>>> import numpy as np
>>> np.set_printoptions(precision=2, suppress=True, linewidth=100)
>>> def rd(a):
...     return np.round(a, 2) + 0
... 
>>> M = np.load("block15.npy")
>>> M
array([[ 4, -2, -2],
       [-2,  6,  7],
       [-2,  7,  9]])
>>> vec = np.array([4, 9, 9])
>>> y = M @ vec
>>> y
array([-20, 109, 136])
>>> rd(np.linalg.solve(M, M[:, 2]))
array([0., 0., 1.])
>>> blk = np.stack([M, -1 * M, M[::-1]])
>>> blk.sum(axis=0)
array([[-2,  7,  9],
       [-2,  6,  7],
       [ 4, -2, -2]])
>>> np.einsum("bij,cij->bc", blk, blk)
array([[ 247, -247,    9],
       [-247,  247,   -9],
       [   9,   -9,  247]])
>>> rd(np.linalg.det(blk))
array([ 16., -16., -16.])
>>> np.linalg.matrix_rank(blk.reshape(3, -1))
np.int64(2)
>>> np.linalg.matrix_rank(blk)
array([3, 3, 3])
>>> rd(np.linalg.norm(blk, axis=(1, 2)))
array([15.72, 15.72, 15.72])
>>> evals, vecs = np.linalg.eig(M)
>>> rd(np.sort(np.linalg.eigvals(np.linalg.inv(M))))
array([0.07, 0.3 , 3.2 ])
>>> rd(evals)
array([15.36,  3.33,  0.31])
>>> rd(np.sort(np.linalg.eigvals(M @ M)))
array([  0.1,  11.1, 235.8])
>>> Y = M / np.linalg.norm(M, axis=1, keepdims=True)
>>> cov = Y @ Y.T
>>> (np.abs(cov) > 0.9).astype(int)
array([[1, 0, 0],
       [0, 1, 1],
       [0, 1, 1]])
>>> np.argwhere(np.triu(np.abs(cov) > 0.95, 1))
array([[1, 2]])
>>> (cov - 2 * np.eye(3)).round(6).argmax(axis=1)
array([2, 2, 1])
>>> rd(np.linalg.norm(Y, axis=1))
array([1., 1., 1.])
>>> rd(cov)
array([[ 1.  , -0.74, -0.71],
       [-0.74,  1.  ,  1.  ],
       [-0.71,  1.  ,  1.  ]])
>>> rd(np.degrees(np.arccos(np.clip(cov[2, 1], -1, 1))))
np.float64(3.52)
>>> evals, vecs = np.linalg.eigh(M)
>>> np.unique(evals.round(6) + 0, return_counts=True)[1]
array([1, 1, 1])
>>> rd(np.abs(vecs[:, -1]))
array([0.24, 0.61, 0.75])
>>> rng = np.random.default_rng(53)
>>> K = np.eye(6, dtype=int)[rng.permutation(6)] * np.array([-3, 3, 3, 1, -1, -3])
>>> K
array([[ 0,  0,  0,  0, -1,  0],
       [ 0,  3,  0,  0,  0,  0],
       [ 0,  0,  0,  0,  0, -3],
       [-3,  0,  0,  0,  0,  0],
       [ 0,  0,  3,  0,  0,  0],
       [ 0,  0,  0,  1,  0,  0]])
>>> lab = rng.permutation(6)
>>> lab
array([0, 4, 3, 2, 1, 5])
>>> Y = K[lab][:, lab]
>>> Y
array([[ 0, -1,  0,  0,  0,  0],
       [ 0,  0,  0,  3,  0,  0],
       [-3,  0,  0,  0,  0,  0],
       [ 0,  0,  0,  0,  0, -3],
       [ 0,  0,  0,  0,  3,  0],
       [ 0,  0,  1,  0,  0,  0]])
>>> np.trace(Y)
np.int64(3)
>>> rd(np.sort(np.abs(np.linalg.eigvals(Y))))
array([1.93, 1.93, 1.93, 1.93, 1.93, 3.  ])
>>> vec = np.array([8, 9, 9, 0, 0, 6])
>>> y = K @ vec
>>> c, lr = np.zeros(6), 1 / np.linalg.norm(K, 2) ** 2
>>> for i in range(15):
...     c -= lr * K.T @ (K @ c - y)
...     if i % 5 == 0: print(i, round(np.linalg.norm(K @ c - y), 2))
... 
0 0.0
5 0.0
10 0.0
>>> c
array([8., 9., 9., 0., 0., 6.])
>>> q, vecs = np.linalg.qr(M[:, :2])[0], np.linalg.qr(M[:, 2:])[0]
>>> sig = np.linalg.svd(q.T @ vecs, compute_uv=False)
>>> rd(np.linalg.norm(q @ q.T - vecs @ vecs.T, 2))
np.float64(1.0)
>>> rd(sig)
array([1.])
>>> F = np.load("w.npy")
>>> F
array([[-3,  3, -2,  1, -1,  2, -3,  0],
       [ 0, -3,  3, -2,  1, -1,  2, -3],
       [-3,  0, -3,  3, -2,  1, -1,  2],
       [ 2, -3,  0, -3,  3, -2,  1, -1],
       [-1,  2, -3,  0, -3,  3, -2,  1],
       [ 1, -1,  2, -3,  0, -3,  3, -2],
       [-2,  1, -1,  2, -3,  0, -3,  3],
       [ 3, -2,  1, -1,  2, -3,  0, -3]])
>>> lab = rng.permutation(3)
>>> lab
array([1, 0, 2])
>>> Y = M[lab][:, lab]
>>> np.trace(Y)
np.int64(19)
>>> rd(np.linalg.det(Y)), rd(np.linalg.det(M[lab]))
(np.float64(16.0), np.float64(-16.0))
>>> np.diag(Y)
array([6, 4, 9])
>>> np.allclose(Y, M)
False
>>> Y
array([[ 6, -2,  7],
       [-2,  4, -2],
       [ 7, -2,  9]])
>>> arr = np.array([[0.4, -1.5, -0.9, 0.4],
...     [-0.2, -1.6, 0.8, 0.8],
...     [-1.9, -0.2, -0.8, 0.0]])
>>> arr[:, 2] *= 20
>>> arr
array([[  0.4,  -1.5, -18. ,   0.4],
       [ -0.2,  -1.6,  16. ,   0.8],
       [ -1.9,  -0.2, -16. ,   0. ]])
>>> rd(np.linalg.norm(arr, 2) / np.linalg.norm(arr))
np.float64(0.99)
>>> np.linalg.cond(arr) > 100
np.False_
>>> E = np.loadtxt("data.csv", delimiter=",")
>>> E
array([[-2.,  1., -3.,  2.],
       [ 0.,  0.,  0.,  0.],
       [-4.,  1., -1.,  1.],
       [-2., -2.,  1., -1.],
       [-2.,  3., -2.,  2.],
       [-1.,  0., -3., -1.],
       [ 0.,  0.,  0.,  0.],
       [ 0.,  0.,  0.,  0.],
       [-2.,  3., -2.,  2.],
       [ 0.,  0.,  0.,  0.],
       [ 0.,  0.,  0.,  0.],
       [-2.,  1., -3.,  2.],
       [-4.,  1., -1.,  1.],
       [-4.,  1., -1.,  1.],
       [ 0.,  0.,  0.,  0.],
       [-5.,  2., -1.,  4.],
       [ 0.,  0.,  0.,  0.],
       [ 0.,  0.,  0.,  0.],
       [ 0.,  0.,  0.,  0.],
       [-2.,  1., -3.,  2.],
       [-1.,  1.,  0.,  3.],
       [-3.,  4., -2.,  5.]])
>>> vec = np.array([0, 0, 1, 5])
>>> y = E @ vec
>>> c, lr = np.zeros(4), 1 / np.linalg.norm(E, 2) ** 2
>>> for i in range(12):
...     c -= lr * E.T @ (E @ c - y)
...     if i % 2 == 0: print(i, round(np.linalg.norm(E @ c - y), 2))
... 
0 17.17
2 14.04
4 11.63
6 9.76
8 8.31
10 7.2
>>> rd(np.linalg.cond(E))
np.float64(6.4)
>>> rd(c)
array([-0.4 ,  1.35,  0.66,  3.22])
>>> cov = np.cov(E, rowvar=False)
>>> rd(E.std(axis=0))
array([1.59, 1.28, 1.22, 1.52])
>>> rd(cov)
array([[ 2.64, -1.08,  0.84, -1.5 ],
       [-1.08,  1.71, -0.94,  1.73],
       [ 0.84, -0.94,  1.57, -0.91],
       [-1.5 ,  1.73, -0.91,  2.43]])
>>> np.argwhere(np.triu(np.abs(np.corrcoef(E.T)) > 0.8, 1))
array([[1, 3]])
>>> rd(np.corrcoef(E.T))
array([[ 1.  , -0.51,  0.41, -0.59],
       [-0.51,  1.  , -0.58,  0.85],
       [ 0.41, -0.58,  1.  , -0.46],
       [-0.59,  0.85, -0.46,  1.  ]])
>>> hat = E @ np.linalg.solve(E.T @ E, E.T)
>>> np.trace(hat)
np.float64(4.0)
>>> rd(hat @ E[:, 2])
array([-3.,  0., -1.,  1., -2., -3.,  0.,  0., -2.,  0.,  0., -3., -1., -1.,  0., -1.,  0.,  0.,
        0., -3.,  0., -2.])
>>> np.allclose(hat @ hat, hat)
True
>>> rd(np.linalg.eigvalsh(hat))
array([0., 0., 0., 0., 0., 0., 0., 0., 0., 0., 0., 0., 0., 0., 0., 0., 0., 0., 1., 1., 1., 1.])
>>> Ac = (E - E.mean(axis=0)) / E.std(axis=0)
>>> np.argwhere(np.abs(Ac) > 2)
array([[ 3,  1],
       [15,  0],
       [21,  1],
       [21,  3]])
>>> rd(Ac.std(axis=0))
array([1., 1., 1., 1.])
>>> c = np.linalg.lstsq(np.delete(Ac, 0, axis=1), Ac[:, 0])[0]
>>> np.abs(c).argmax()
np.int64(2)
>>> W0 = np.loadtxt("case18.csv", delimiter=",")
>>> W0
array([[-1.66,  2.06,  4.77],
       [ 0.64, -0.74, -2.13],
       [-0.5 ,  0.7 ,  1.01],
       [ 0.88, -1.28, -1.52]])
>>> np.linalg.cond(W0) > 100
np.True_
>>> [round(float(x), 2) for x in np.linalg.svd(W0, compute_uv=False)[:3]]
[6.42, 0.68, 0.0]
>>> rd(np.linalg.norm(W0, 2) / np.linalg.norm(W0))
np.float64(0.99)
>>> np.argsort(-np.linalg.norm(W0, axis=0).round(6), kind="stable")[:3]
array([2, 1, 0])
>>> rank = np.linalg.matrix_rank(W0)
>>> rank
np.int64(2)
>>> null = np.linalg.svd(W0)[2][rank:].T
>>> null.shape
(3, 1)
>>> rd(W0 @ null)
array([[0.],
       [0.],
       [0.],
       [0.]])
>>> np.linalg.matrix_rank(W0.T @ W0), np.linalg.matrix_rank(W0 @ W0.T)
(np.int64(2), np.int64(2))
>>> rd(null[:, 0] / null[np.abs(null[:, 0]).round(6).argmax(), 0])
array([1.  , 0.56, 0.1 ])
>>> [int(np.linalg.matrix_rank(W0[:, :j + 1])) for j in range(3)]
[1, 2, 2]
>>> Y = np.array([[-1, -8], [2, 8]])
>>> Z = np.kron(Y, W0)
>>> Z.shape
(8, 6)
>>> rd(np.linalg.norm(Z, 2)), rd(np.linalg.norm(Y, 2) * np.linalg.norm(W0, 2))
(np.float64(73.95), np.float64(73.95))
>>> np.linalg.matrix_rank(Z)
np.int64(4)
>>> W = np.array([[2, 0, 0], [0, 0, 2], [1, 1, 3]])
>>> c = np.array([-1, -2, -1])
>>> act = np.maximum(W0 @ W + c, 0)
>>> (act > 0).astype(int)
array([[1, 1, 1],
       [0, 0, 0],
       [0, 0, 1],
       [0, 0, 0]])
>>> np.linalg.matrix_rank(act)
np.int64(2)
>>> rd(act)
array([[ 0.45,  2.77, 17.43],
       [ 0.  ,  0.  ,  0.  ],
       [ 0.  ,  0.  ,  3.43],
       [ 0.  ,  0.  ,  0.  ]])
>>> Z = np.array([[1, 1, 1], [1, 2, 2], [1, 2, 0]])
>>> rd(act @ Z)
array([[20.65, 40.85,  5.99],
       [ 0.  ,  0.  ,  0.  ],
       [ 3.43,  6.86,  0.  ],
       [ 0.  ,  0.  ,  0.  ]])
>>> W @ Z
array([[2, 2, 2],
       [2, 4, 0],
       [5, 9, 3]])
>>> (act @ Z).round(6).argmax(axis=1)
array([1, 0, 1, 0])
